$ ipython --no-banner

In [1]: import numpy as np

In [2]: from numpy import linalg as LA

In [3]: np.set_printoptions(precision=2, suppress=True, linewidth=100, sign=" ")

In [4]: def rd(a):
   ...:     return np.round(a, 2) + 0
   ...: 

In [5]: F = np.array([[2, 0, 0], [1, -2, -1], [1, 1, -1]])

In [6]: F
Out[6]: 
array([[ 2,  0,  0],
       [ 1, -2, -1],
       [ 1,  1, -1]])

In [7]: O, R = LA.qr(F)

In [8]: rd(abs(R[0, 0])), rd(LA.norm(F[:, 0]))
Out[8]: (np.float64(2.45), np.float64(2.45))

In [9]: rd(O)
Out[9]: 
array([[-0.82,  0.15, -0.56],
       [-0.41, -0.83,  0.37],
       [-0.41,  0.53,  0.74]])

In [10]: rd(np.abs(np.diag(R)))
Out[10]: array([ 2.45,  2.2 ,  1.11])

In [11]: rd(O @ R)
Out[11]: 
array([[ 2.,  0.,  0.],
       [ 1., -2., -1.],
       [ 1.,  1., -1.]])

In [12]: np.allclose(R.T @ R, F.T @ F)
Out[12]: True

In [13]: A = np.array([[1, 1, 1, 1, 1, 1, 1, 1],
    ...:     [1, -1, 1, -1, -1, 1, -1, 1],
    ...:     [1, -1, 1, -1, 1, -1, 1, -1]])

In [14]: f = np.array([-4, -8, -1])

In [15]: np.cross(A[0, :3], A[1, :3])
Out[15]: array([ 2,  0, -2])

In [16]: np.array([np.convolve(row, f, "same") for row in A])
Out[16]: 
array([[-12, -13, -13, -13, -13, -13, -13,  -9],
       [ -4,   3,  -3,  11,   5,  -3,   3,  -7],
       [ -4,   3,  -3,   3,  -3,   3,  -3,   7]])

In [17]: np.convolve(A[0], f)
Out[17]: array([ -4, -12, -13, -13, -13, -13, -13, -13,  -9,  -1])

In [18]: np.correlate(A[0], A[1], "full")
Out[18]: array([ 1,  0,  1,  0, -1,  0, -1,  0, -1,  0, -1,  0,  1,  0,  1])

In [19]: W = np.array([[2, -2],
    ...:     [-2, -1],
    ...:     [-2, -1],
    ...:     [1, -2],
    ...:     [2, 1],
    ...:     [-2, -2],
    ...:     [1, -1],
    ...:     [0, -1]])

In [20]: beta = np.array([2, 4])

In [21]: H = np.maximum(A @ W + beta, 0)

In [22]: rd((H > 0).mean(axis=0))
Out[22]: array([ 0.67,  0.67])

In [23]: (H > 0).astype(int)
Out[23]: 
array([[ 1,  0],
       [ 0,  1],
       [ 1,  1]])

In [24]: cent = np.array([[2, -2], [2, 0]])

In [25]: W @ cent
Out[25]: 
array([[ 0, -4],
       [-6,  4],
       [-6,  4],
       [-2, -2],
       [ 6, -4],
       [-8,  4],
       [ 0, -2],
       [-2,  0]])

In [26]: (H @ cent).round(6).argmax(axis=1)
Out[26]: array([ 0,  0,  0])

In [27]: x = np.array([-1, 1, -2, 1, -2, 0, 1, 2])

In [28]: h = np.maximum(A @ x, 0)

In [29]: np.maximum(A @ x, 0) - np.maximum(-A @ x, 0)
Out[29]: array([ 0, -2, -8])

In [30]: np.maximum(A @ (3 * x), 0)
Out[30]: array([ 0,  0,  0])

In [31]: M2 = A[0, 0] * A[1:] - np.outer(A[1:, 0], A[0])

In [32]: M2
Out[32]: 
array([[ 0, -2,  0, -2, -2,  0, -2,  0],
       [ 0, -2,  0, -2,  0, -2,  0, -2]])

In [33]: np.flatnonzero(~M2.round(6).any(axis=1))
Out[33]: array([], dtype=int64)

In [34]: data = np.load("out15.npy")

In [35]: data
Out[35]: 
array([[-2,  5,  1],
       [ 5,  3,  3],
       [ 3,  1,  5],
       [-2, -3, -1]])

In [36]: x = np.array([2, 5, -4])

In [37]: y = data @ x

In [38]: rd(LA.pinv(data) @ data)
Out[38]: 
array([[ 1.,  0.,  0.],
       [ 0.,  1.,  0.],
       [ 0.,  0.,  1.]])

In [39]: rd(LA.lstsq(data, y)[0])
Out[39]: array([ 2.,  5., -4.])

In [40]: rng = np.random.default_rng(287972)

In [41]: y = y + 0.05 * rng.normal(size=4)

In [42]: rd(y)
Out[42]: array([ 17.03,  13.  ,  -8.99, -14.9 ])

In [43]: beta, *_ = LA.lstsq(data, y)

In [44]: [round(float(LA.norm(LA.solve(data.T @ data + lam * np.eye(3), data.T @ y))), 2) for lam in (0, 1, 10, 100)]
Out[44]: [6.69, 6.07, 3.72, 1.11]

In [45]: rd(LA.norm(y - data @ beta))
Out[45]: np.float64(0.08)

In [46]: rd(beta)
Out[46]: array([ 1.99,  4.99, -3.99])

In [47]: beta.round()
Out[47]: array([ 2.,  5., -4.])
